% ipython --no-banner

In [1]: import numpy as np

In [2]: np.set_printoptions(precision=2, suppress=True, linewidth=160)

In [3]: rd = lambda a: np.round(a, 2) + 0

In [4]: data = np.loadtxt("m.csv", delimiter=",")

In [5]: data
Out[5]: 
array([[-1.44,  0.9 ,  0.33,  0.32],
       [ 4.74, -2.87, -0.96, -0.93],
       [-2.45,  1.48,  0.48,  0.51],
       [ 1.32, -0.77, -0.26, -0.23],
       [-1.42,  0.9 ,  0.25,  0.28],
       [ 3.39, -2.06, -0.72, -0.66],
       [ 4.56, -2.74, -0.9 , -0.91],
       [ 3.35, -2.  , -0.68, -0.7 ],
       [ 7.84, -4.7 , -1.53, -1.57],
       [ 6.75, -4.03, -1.37, -1.34],
       [-9.01,  5.39,  1.82,  1.83],
       [-1.25,  0.77,  0.21,  0.25],
       [ 5.67, -3.43, -1.16, -1.12],
       [ 3.07, -1.84, -0.61, -0.63],
       [-7.71,  4.64,  1.55,  1.55],
       [ 8.12, -4.86, -1.62, -1.63],
       [ 4.21, -2.51, -0.87, -0.84],
       [ 7.27, -4.35, -1.42, -1.43],
       [-2.76,  1.62,  0.55,  0.56],
       [ 0.78, -0.47, -0.18, -0.18],
       [ 3.65, -2.21, -0.71, -0.73],
       [ 1.99, -1.22, -0.4 , -0.41],
       [ 3.53, -2.1 , -0.68, -0.72],
       [-1.21,  0.71,  0.23,  0.23],
       [ 7.03, -4.21, -1.4 , -1.42],
       [-5.64,  3.43,  1.14,  1.13],
       [-2.34,  1.38,  0.46,  0.46],
       [ 4.35, -2.6 , -0.89, -0.89],
       [ 8.26, -4.99, -1.69, -1.66],
       [ 5.33, -3.24, -1.06, -1.08],
       [-1.99,  1.21,  0.4 ,  0.44],
       [ 1.21, -0.74, -0.24, -0.29],
       [-7.04,  4.21,  1.41,  1.41],
       [ 1.89, -1.11, -0.33, -0.35],
       [-2.29,  1.38,  0.42,  0.47],
       [-9.63,  5.79,  1.93,  1.96],
       [-9.28,  5.57,  1.87,  1.85],
       [-0.2 ,  0.13,  0.02,  0.06]])

In [6]: D = np.linalg.norm(data[:, None] - data[None], axis=-1)

In [7]: rd(D[:5, :5])
Out[7]: 
array([[0.  , 7.46, 1.19, 3.33, 0.09],
       [7.46, 0.  , 8.65, 4.13, 7.42],
       [1.19, 8.65, 0.  , 4.51, 1.23],
       [3.33, 4.13, 4.51, 0.  , 3.29],
       [0.09, 7.42, 1.23, 3.29, 0.  ]])

In [8]: cov = np.cov(data, rowvar=False)

In [9]: rd(np.linalg.eigvalsh(cov)[::-1])
Out[9]: array([37.46,  0.  ,  0.  ,  0.  ])

In [10]: rd(np.corrcoef(data.T))
Out[10]: 
array([[ 1., -1., -1., -1.],
       [-1.,  1.,  1.,  1.],
       [-1.,  1.,  1.,  1.],
       [-1.,  1.,  1.,  1.]])

In [11]: rd(np.corrcoef(data[:, 1], data[:, 2])[0, 1])
Out[11]: np.float64(1.0)

In [12]: rd(cov)
Out[12]: 
array([[ 25.99, -15.61,  -5.2 ,  -5.22],
       [-15.61,   9.38,   3.13,   3.14],
       [ -5.2 ,   3.13,   1.04,   1.05],
       [ -5.22,   3.14,   1.05,   1.05]])

In [13]: rd(np.polyfit(data[:, 1], data[:, 2], 1))
Out[13]: array([0.33, 0.  ])

In [14]: np.argwhere(np.triu(np.abs(np.corrcoef(data.T)) > 0.8, 1))
Out[14]: 
array([[0, 1],
       [0, 2],
       [0, 3],
       [1, 2],
       [1, 3],
       [2, 3]])

In [15]: x = np.array([-1, 0, -1, 1])

In [16]: target = data @ x

In [17]: rd(np.linalg.lstsq(data, target)[0])
Out[17]: array([-1.,  0., -1.,  1.])

In [18]: rd(np.linalg.pinv(data) @ data)
Out[18]: 
array([[1., 0., 0., 0.],
       [0., 1., 0., 0.],
       [0., 0., 1., 0.],
       [0., 0., 0., 1.]])

In [19]: rng = np.random.default_rng(896)

In [20]: target = target + 0.02 * rng.normal(size=38)

In [21]: rd(target)
Out[21]: 
array([ 1.43, -4.69,  2.47, -1.27,  1.44, -3.3 , -4.63, -3.34, -7.91, -6.72,  8.96,  1.28, -5.6 , -3.07,  7.7 , -8.11, -4.16, -7.27,  2.74, -0.8 , -3.67,
       -1.99, -3.54,  1.25, -7.09,  5.63,  2.37, -4.34, -8.22, -5.35,  2.02, -1.24,  7.03, -1.9 ,  2.33,  9.67,  9.23,  0.23])

In [22]: beta, *_ = np.linalg.lstsq(data, target)

In [23]: rd(beta)
Out[23]: array([-1.04,  0.03, -1.18,  0.91])

In [24]: beta.round()
Out[24]: array([-1.,  0., -1.,  1.])

In [25]: rd(np.linalg.norm(target - data @ beta))
Out[25]: np.float64(0.14)

In [26]: cov = data.T @ data

In [27]: rd(np.linalg.svd(data, compute_uv=False) ** 2)
Out[27]: array([1426.18,    0.02,    0.01,    0.01])

In [28]: np.allclose(cov, cov.T)
Out[28]: True

In [29]: rd(np.trace(cov)), rd((data ** 2).sum())
Out[29]: (np.float64(1426.22), np.float64(1426.22))

In [30]: idx = data[:, 2] > np.median(data[:, 2])

In [31]: u = data[idx].mean(axis=0) - data[~idx].mean(axis=0)

In [32]: rd((((data - data.mean(axis=0)) @ u > 0) == idx).mean())
Out[32]: np.float64(0.95)

In [33]: ((data - data.mean(axis=0)) @ u > 0).astype(int)
Out[33]: array([1, 0, 1, 0, 1, 0, 0, 0, 0, 0, 1, 1, 0, 0, 1, 0, 0, 0, 1, 1, 0, 0, 0, 1, 0, 1, 1, 0, 0, 0, 1, 0, 1, 0, 1, 1, 1, 1])

In [34]: print(idx.astype(int))
[1 0 1 1 1 0 0 0 0 0 1 1 0 0 1 0 0 0 1 1 0 0 0 1 0 1 1 0 0 0 1 1 1 0 1 1 1 1]

In [35]: mat = np.loadtxt("x.csv", delimiter=",")

In [36]: rd(mat)
Out[36]: 
array([[ 1.  ,  0.  ,  0.  ,  0.  ,  0.  ],
       [ 0.  ,  1.  ,  0.  ,  0.  ,  0.  ],
       [ 0.  ,  0.  , -0.5 ,  0.87,  0.  ],
       [ 0.  ,  0.  , -0.87, -0.5 ,  0.  ],
       [ 0.  ,  0.  ,  0.  ,  0.  ,  1.  ]])

In [37]: # keeps lengths

In [38]: rd(np.linalg.det(2 * mat)), rd(np.linalg.det(mat))
Out[38]: (np.float64(32.0), np.float64(1.0))

In [39]: rd(np.einsum("ij,ji->", mat, mat))
Out[39]: np.float64(2.0)

In [40]: rd(np.linalg.det(mat[::-1]))
Out[40]: np.float64(1.0)

In [41]: rd(np.einsum("ii->", mat))
Out[41]: np.float64(2.0)

In [42]: rd(np.linalg.det(mat.T))
Out[42]: np.float64(1.0)

In [43]: rd(np.kron(np.eye(2, dtype=int), mat))
Out[43]: 
array([[ 1.  ,  0.  ,  0.  ,  0.  ,  0.  ,  0.  ,  0.  ,  0.  ,  0.  ,  0.  ],
       [ 0.  ,  1.  ,  0.  ,  0.  ,  0.  ,  0.  ,  0.  ,  0.  ,  0.  ,  0.  ],
       [ 0.  ,  0.  , -0.5 ,  0.87,  0.  ,  0.  ,  0.  ,  0.  ,  0.  ,  0.  ],
       [ 0.  ,  0.  , -0.87, -0.5 ,  0.  ,  0.  ,  0.  ,  0.  ,  0.  ,  0.  ],
       [ 0.  ,  0.  ,  0.  ,  0.  ,  1.  ,  0.  ,  0.  ,  0.  ,  0.  ,  0.  ],
       [ 0.  ,  0.  ,  0.  ,  0.  ,  0.  ,  1.  ,  0.  ,  0.  ,  0.  ,  0.  ],
       [ 0.  ,  0.  ,  0.  ,  0.  ,  0.  ,  0.  ,  1.  ,  0.  ,  0.  ,  0.  ],
       [ 0.  ,  0.  ,  0.  ,  0.  ,  0.  ,  0.  ,  0.  , -0.5 ,  0.87,  0.  ],
       [ 0.  ,  0.  ,  0.  ,  0.  ,  0.  ,  0.  ,  0.  , -0.87, -0.5 ,  0.  ],
       [ 0.  ,  0.  ,  0.  ,  0.  ,  0.  ,  0.  ,  0.  ,  0.  ,  0.  ,  1.  ]])

In [44]: rd(np.linalg.eigvals(mat))
Out[44]: array([-0.5+0.87j, -0.5-0.87j,  1. +0.j  ,  1. +0.j  ,  1. +0.j  ])

In [45]: x = np.array([1, 1, 2, 3, 0])

In [46]: h = np.maximum(mat @ x, 0)

In [47]: np.flatnonzero(h > 1e-9)
Out[47]: array([0, 1, 2])

In [48]: rd(np.tanh(mat @ x))
Out[48]: array([ 0.76,  0.76,  0.92, -1.  ,  0.  ])

In [49]: rd(h)
Out[49]: array([1. , 1. , 1.6, 0. , 0. ])

In [50]: rd(np.maximum(mat @ x, 0) - np.maximum(-mat @ x, 0))
Out[50]: array([ 1.  ,  1.  ,  1.6 , -3.23,  0.  ])

In [51]: (np.linalg.matrix_power((mat != 0) + (mat.T != 0) + np.eye(5), 5) > 0).astype(int)
Out[51]: 
array([[1, 0, 0, 0, 0],
       [0, 1, 0, 0, 0],
       [0, 0, 1, 1, 0],
       [0, 0, 1, 1, 0],
       [0, 0, 0, 0, 1]])

In [52]: (mat != 0).astype(int)
Out[52]: 
array([[1, 0, 0, 0, 0],
       [0, 1, 0, 0, 0],
       [0, 0, 1, 1, 0],
       [0, 0, 1, 1, 0],
       [0, 0, 0, 0, 1]])

In [53]: rd(np.sort(np.linalg.eigvals(mat).real))
Out[53]: array([-0.5, -0.5,  1. ,  1. ,  1. ])

In [54]: K = np.load("data.npy")

In [55]: rd(K)
Out[55]: 
array([[ 0.31,  0.  , -0.95,  0.  ,  0.  ,  0.  ,  0.  ,  0.  ,  0.  ,  0.  ,  0.  ],
       [ 0.  ,  1.  ,  0.  ,  0.  ,  0.  ,  0.  ,  0.  ,  0.  ,  0.  ,  0.  ,  0.  ],
       [ 0.95,  0.  ,  0.31,  0.  ,  0.  ,  0.  ,  0.  ,  0.  ,  0.  ,  0.  ,  0.  ],
       [ 0.  ,  0.  ,  0.  ,  1.  ,  0.  ,  0.  ,  0.  ,  0.  ,  0.  ,  0.  ,  0.  ],
       [ 0.  ,  0.  ,  0.  ,  0.  ,  1.  ,  0.  ,  0.  ,  0.  ,  0.  ,  0.  ,  0.  ],
       [ 0.  ,  0.  ,  0.  ,  0.  ,  0.  ,  1.  ,  0.  ,  0.  ,  0.  ,  0.  ,  0.  ],
       [ 0.  ,  0.  ,  0.  ,  0.  ,  0.  ,  0.  ,  1.  ,  0.  ,  0.  ,  0.  ,  0.  ],
       [ 0.  ,  0.  ,  0.  ,  0.  ,  0.  ,  0.  ,  0.  ,  1.  ,  0.  ,  0.  ,  0.  ],
       [ 0.  ,  0.  ,  0.  ,  0.  ,  0.  ,  0.  ,  0.  ,  0.  ,  1.  ,  0.  ,  0.  ],
       [ 0.  ,  0.  ,  0.  ,  0.  ,  0.  ,  0.  ,  0.  ,  0.  ,  0.  ,  1.  ,  0.  ],
       [ 0.  ,  0.  ,  0.  ,  0.  ,  0.  ,  0.  ,  0.  ,  0.  ,  0.  ,  0.  ,  1.  ]])

In [56]: # orthonormal columns

In [57]: idx = rng.permutation(11)

In [58]: print(idx)
[ 5 10  9  7  0  8  2  3  4  1  6]

In [59]: M2 = K[idx][:, idx]

In [60]: rd(np.linalg.det(M2)), rd(np.linalg.det(K[idx]))
Out[60]: (np.float64(1.0), np.float64(1.0))

In [61]: rd(np.sort(np.abs(np.linalg.eigvals(M2))))
Out[61]: array([1., 1., 1., 1., 1., 1., 1., 1., 1., 1., 1.])

In [62]: rd(np.trace(M2))
Out[62]: np.float64(9.62)

In [63]: Xs = data - data.mean(axis=0)

In [64]: left, sv, Vh = np.linalg.svd(Xs, full_matrices=False)

In [65]: print(rd(sv ** 2 / (sv ** 2).sum()))
[1. 0. 0. 0.]

In [66]: (np.sign(left[:, 0]) == np.sign(left[0, 0])).astype(int)
Out[66]: array([1, 0, 1, 0, 1, 0, 0, 0, 0, 0, 1, 1, 0, 0, 1, 0, 0, 0, 1, 1, 0, 0, 0, 1, 0, 1, 1, 0, 0, 0, 1, 0, 1, 0, 1, 1, 1, 1])

In [67]: rd(Vh[0] * np.sign(Vh[0, np.abs(Vh[0]).argmax()]))
Out[67]: array([ 0.83, -0.5 , -0.17, -0.17])

In [68]: np.linalg.matrix_rank(Xs)
Out[68]: np.int64(4)

In [69]: np.abs(left[:, 0]).argmax()
Out[69]: np.int64(35)

In [70]: rd(np.abs(Vh[-1]))
Out[70]: array([0.15, 0.49, 0.13, 0.85])

In [71]: rd(K @ K.T)
Out[71]: 
array([[1., 0., 0., 0., 0., 0., 0., 0., 0., 0., 0.],
       [0., 1., 0., 0., 0., 0., 0., 0., 0., 0., 0.],
       [0., 0., 1., 0., 0., 0., 0., 0., 0., 0., 0.],
       [0., 0., 0., 1., 0., 0., 0., 0., 0., 0., 0.],
       [0., 0., 0., 0., 1., 0., 0., 0., 0., 0., 0.],
       [0., 0., 0., 0., 0., 1., 0., 0., 0., 0., 0.],
       [0., 0., 0., 0., 0., 0., 1., 0., 0., 0., 0.],
       [0., 0., 0., 0., 0., 0., 0., 1., 0., 0., 0.],
       [0., 0., 0., 0., 0., 0., 0., 0., 1., 0., 0.],
       [0., 0., 0., 0., 0., 0., 0., 0., 0., 1., 0.],
       [0., 0., 0., 0., 0., 0., 0., 0., 0., 0., 1.]])

In [72]: rd(np.linalg.norm(K, axis=0))
Out[72]: array([1., 1., 1., 1., 1., 1., 1., 1., 1., 1., 1.])

In [73]: K[:, 10] @ K[:, 2]
Out[73]: np.float64(0.0)

In [74]: x = np.array([0, 5, -4, 1, -5, 3, -5, 3, -2, 1, -5])

In [75]: rd(K.T @ (K @ x))
Out[75]: array([ 0.,  5., -4.,  1., -5.,  3., -5.,  3., -2.,  1., -5.])

In [76]: 11 - np.linalg.matrix_rank(K - np.eye(11), tol=1e-8)
Out[76]: np.int64(9)

In [77]: rd(np.linalg.det(K))
Out[77]: np.float64(1.0)
